In [1]: import numpy as np

In [2]: np.set_printoptions(precision=2, suppress=True, linewidth=160)

In [3]: rd = lambda a: np.round(a, 2) + 0

In [4]: feats = np.load("arr.npy")

In [5]: feats
Out[5]: 
array([[-0.17, -0.3 ,  0.2 ],
       [-0.87, -0.7 ,  0.9 ],
       [ 0.52,  0.3 , -0.5 ],
       [-1.39, -0.2 ,  1.4 ],
       [-0.42,  0.  ,  0.4 ],
       [-0.14, -1.2 ,  0.1 ],
       [ 0.11,  0.2 , -0.1 ],
       [ 0.8 ,  0.  , -0.8 ],
       [ 1.81,  1.2 , -1.8 ],
       [ 0.5 ,  0.7 , -0.5 ],
       [-1.61, -0.2 ,  1.6 ],
       [ 1.4 , -0.8 , -1.4 ],
       [ 0.39,  0.5 , -0.4 ],
       [ 1.19,  1.2 , -1.2 ]])

In [6]: proj = feats @ np.linalg.solve(feats.T @ feats, feats.T)

In [7]: np.allclose(proj @ proj, proj)
Out[7]: True

In [8]: rd(np.trace(proj))
Out[8]: np.float64(3.0)

In [9]: rd(np.diag(proj))
Out[9]: array([0.22, 0.3 , 0.1 , 0.17, 0.11, 0.53, 0.02, 0.06, 0.32, 0.08, 0.25, 0.49, 0.07, 0.27])

In [10]: rd(np.linalg.eigvalsh(proj))
Out[10]: array([0., 0., 0., 0., 0., 0., 0., 0., 0., 0., 0., 1., 1., 1.])

In [11]: left, sv, Vt = np.linalg.svd(feats)

In [12]: rd(sv)
Out[12]: array([5.37, 2.14, 0.05])

In [13]: Y = left[:, :2] @ np.diag(sv[:2]) @ Vt[:2]

In [14]: rd(np.linalg.norm(feats - Y, 2)), rd(sv[2])
Out[14]: (np.float64(0.05), np.float64(0.05))

In [15]: rd(Y)
Out[15]: 
array([[-0.19, -0.3 ,  0.18],
       [-0.89, -0.7 ,  0.88],
       [ 0.51,  0.3 , -0.51],
       [-1.39, -0.2 ,  1.4 ],
       [-0.41,  0.  ,  0.41],
       [-0.12, -1.2 ,  0.12],
       [ 0.11,  0.2 , -0.1 ],
       [ 0.8 ,  0.  , -0.8 ],
       [ 1.81,  1.2 , -1.8 ],
       [ 0.5 ,  0.7 , -0.5 ],
       [-1.6 , -0.2 ,  1.61],
       [ 1.4 , -0.8 , -1.4 ],
       [ 0.4 ,  0.5 , -0.39],
       [ 1.2 ,  1.2 , -1.19]])
